% ipython --no-banner

In [1]: import numpy as np

In [2]: from numpy import linalg as LA

In [3]: np.set_printoptions(precision=2, suppress=True, linewidth=100, sign=" ")

In [4]: X = np.array([[4, 4, 4], [4, 8, 8], [4, 8, 12]])

In [5]: rng = np.random.default_rng(3620)

In [6]: lab = rng.permutation(3)

In [7]: A2 = X[:, lab] * rng.choice([-1, 1], 3)

In [8]: A2
Out[8]: 
array([[ 4, -4,  4],
       [ 4, -8,  8],
       [ 4, -8, 12]])

In [9]: left, _, Vt = LA.svd(X.T @ A2)

In [10]: np.round(LA.lstsq(X, A2)[0], 2) + 0
Out[10]: 
array([[ 1.,  0.,  0.],
       [ 0., -1.,  0.],
       [ 0.,  0.,  1.]])

In [11]: x = np.array([2, -1, 1])

In [12]: target = A2 @ x

In [13]: target
Out[13]: array([ 16,  24,  28])

In [14]: LA.solve(A2, target)
Out[14]: array([ 2., -1.,  1.])

In [15]: LA.solve(A2, A2[:, 1])
Out[15]: array([ 0.,  1.,  0.])

In [16]: LA.solve(A2.T, A2[2])
Out[16]: array([ 0., -0.,  1.])

In [17]: LA.solve(A2, 2 * target)
Out[17]: array([ 4., -2.,  2.])

In [18]: A2 = np.array([[-2, -1, 1], [1, -2, 0], [1, -1, 1]])

In [19]: X @ A2
Out[19]: 
array([[  0, -16,   8],
       [  8, -28,  12],
       [ 12, -32,  16]])

In [20]: np.einsum("ij,ij->i", X, X)
Out[20]: array([  48,  144,  224])

In [21]: np.einsum("ij->j", X)
Out[21]: array([ 12,  20,  24])

In [22]: A2.T @ X.T
Out[22]: 
array([[  0,   8,  12],
       [-16, -28, -32],
       [  8,  12,  16]])

In [23]: LA.matrix_rank(X @ A2)
Out[23]: np.int64(3)

In [24]: LA.matrix_rank(np.vstack([X, A2.T]))
Out[24]: np.int64(3)

In [25]: A2 = X[0, 0] * X[1:] - np.outer(X[1:, 0], X[0])

In [26]: A2
Out[26]: 
array([[  0,  16,  16],
       [  0,  16,  32]])

In [27]: LA.matrix_rank(A2), LA.matrix_rank(X)
Out[27]: (np.int64(2), np.int64(3))

In [28]: X[:, 0] / X[0, 0]
Out[28]: array([ 1.,  1.,  1.])

In [29]: th = np.radians(120)

In [30]: r_ = np.eye(3)

In [31]: r_[1, 1] = r_[2, 2] = np.cos(th)

In [32]: r_[1, 2], r_[2, 1] = -np.sin(th), np.sin(th)

In [33]: r_
Out[33]: 
array([[ 1.  ,  0.  ,  0.  ],
       [ 0.  , -0.5 , -0.87],
       [ 0.  ,  0.87, -0.5 ]])

In [34]: A2 = X @ r_.T

In [35]: np.allclose(X @ X.T, A2 @ A2.T)
Out[35]: True

In [36]: LA.svd(X, compute_uv=False), LA.svd(A2, compute_uv=False)
Out[36]: (array([ 20.2 ,   2.57,   1.23]), array([ 20.2 ,   2.57,   1.23]))

In [37]: np.allclose(LA.norm(X, axis=1), LA.norm(A2, axis=1))
Out[37]: True

In [38]: A2
Out[38]: 
array([[  4.  ,  -5.46,   1.46],
       [  4.  , -10.93,   2.93],
       [  4.  , -14.39,   0.93]])

In [39]: m1 = np.load("dump.npy")

In [40]: m1
Out[40]: 
array([[ 3.76,  3.96,  1.89],
       [-7.72, -2.68, -6.85],
       [ 7.97,  3.15, -8.36],
       [-8.05, -5.13, -7.32],
       [-7.37, -4.8 , -6.49],
       [ 3.1 ,  4.41,  2.29],
       [ 3.45,  2.22,  2.92],
       [ 5.53,  3.73,  1.37],
       [ 3.45,  2.11,  2.18],
       [ 3.94,  4.39,  3.17],
       [-8.06, -3.11, -5.6 ],
       [-7.85, -2.73, -6.36],
       [ 3.52,  4.38,  4.01],
       [ 7.36,  1.68, -9.26],
       [-9.59, -2.8 , -6.89],
       [-9.38, -3.21, -3.74],
       [ 9.52,  4.25, -7.47],
       [-7.37, -2.96, -6.12],
       [10.48,  2.76, -9.2 ],
       [ 9.3 ,  3.99, -9.96]])

In [41]: m1 @ m1
---------------------------------------------------------------------------
ValueError                                Traceback (most recent call last)
Cell In[41], line 1
----> 1 m1 @ m1

ValueError: matmul: Input operand 1 has a mismatch in its core dimension 0, with gufunc signature (n?,k),(k,m?)->(n?,m?) (size 20 is different from 3)

In [42]: gram = m1.T @ m1

In [43]: LA.eigvalsh(gram)[::-1]
Out[43]: array([ 1284.28,   742.  ,    34.5 ])

In [44]: LA.matrix_rank(gram)
Out[44]: np.int64(3)

In [45]: np.allclose(gram, gram.T)
Out[45]: True

In [46]: (m1 @ m1.T).shape
Out[46]: (20, 20)

In [47]: round(np.trace(gram), 2), round(float((m1 ** 2).sum()), 2)
Out[47]: (np.float64(2060.79), 2060.79)
